% python3 -q
>>> import numpy as np
>>> np.set_printoptions(precision=2, suppress=True, linewidth=100, sign=" ")
>>> arr = np.array([[-1, 3, -2, -1], [2, 0, 1, 0], [2, -2, 1, 2]])
>>> arr[:, 0] = -2 * arr[:, 2]
>>> arr
array([[ 4,  3, -2, -1],
       [-2,  0,  1,  0],
       [-2, -2,  1,  2]])
>>> other = arr / np.linalg.norm(arr, axis=1, keepdims=True)
>>> gram = other @ other.T
>>> np.linalg.norm(other, axis=1)
array([ 1.,  1.,  1.])
>>> np.argwhere(np.triu(np.abs(gram) > 0.95, 1))
array([], shape=(0, 2), dtype=int64)
>>> (gram - 2 * np.eye(3)).round(6).argmax(axis=1)
array([ 1,  2,  1])
>>> round(np.degrees(np.arccos(np.clip(gram[2, 0], -1, 1))), 2)
np.float64(155.71)
>>> r0, g = arr[1], arr[0]
>>> r0 @ r0
np.int64(5)
>>> r0 @ g
np.int64(-10)
>>> p = (r0 @ g) / (r0 @ r0) * r0
>>> round(float(np.linalg.norm(r0 + g) ** 2 + np.linalg.norm(r0 - g) ** 2), 2)
70.0
>>> p
array([ 4., -0., -2., -0.])
>>> np.outer(r0, g)
array([[-8, -6,  4,  2],
       [ 0,  0,  0,  0],
       [ 4,  3, -2, -1],
       [ 0,  0,  0,  0]])
>>> np.linalg.matrix_rank(np.outer(r0, g))
np.int64(1)
>>> F = np.loadtxt("mat.csv", delimiter=",")
>>> F
array([[ 10.18,  16.73,   2.96,  -0.98],
       [ -7.63, -10.26,  -3.04,   2.38],
       [ -8.91, -13.14,   0.5 ,  -0.36],
       [ -2.78,  -2.22,  -6.65,   3.93],
       [ -9.09, -12.64,   0.57,   0.96],
       [-12.05, -18.05,  -1.6 ,   1.75],
       [ 11.24,  19.79,  -3.56,   1.8 ],
       [ -7.37, -10.2 ,  -0.68,   1.15],
       [ -2.7 , -10.33,  -1.48,  -2.09],
       [  2.94,   2.05,   2.34,  -2.73],
       [  7.24,  13.2 ,  -2.17,   1.43],
       [ -9.88, -10.15,  -4.98,   3.59],
       [ -6.34, -15.05,  -5.19,  -0.26],
       [ -4.35,  -5.05,  -7.88,   3.99],
       [ -0.73,   0.57,   2.1 ,  -0.21],
       [  0.1 ,  -4.6 ,   1.49,  -1.97],
       [  4.04,   8.71,   5.48,  -0.79],
       [  3.08,   7.9 ,   1.54,   0.19],
       [-10.65, -13.7 ,  -1.16,   2.28]])
>>> gram = np.cov(F, rowvar=False)
>>> np.argwhere(np.triu(np.abs(np.corrcoef(F.T)) > 0.8, 1))
array([[ 0,  1]])
>>> F.std(axis=0)
array([  6.97,  11.15,   3.41,   1.96])
>>> np.median(F, axis=0)
array([-2.78, -5.05, -1.16,  0.96])
>>> np.round(np.corrcoef(F[:, 3], F[:, 1])[0, 1], 2)
np.float64(-0.16)
>>> np.polyfit(F[:, 3], F[:, 1], 1)
array([-0.94, -2.28])
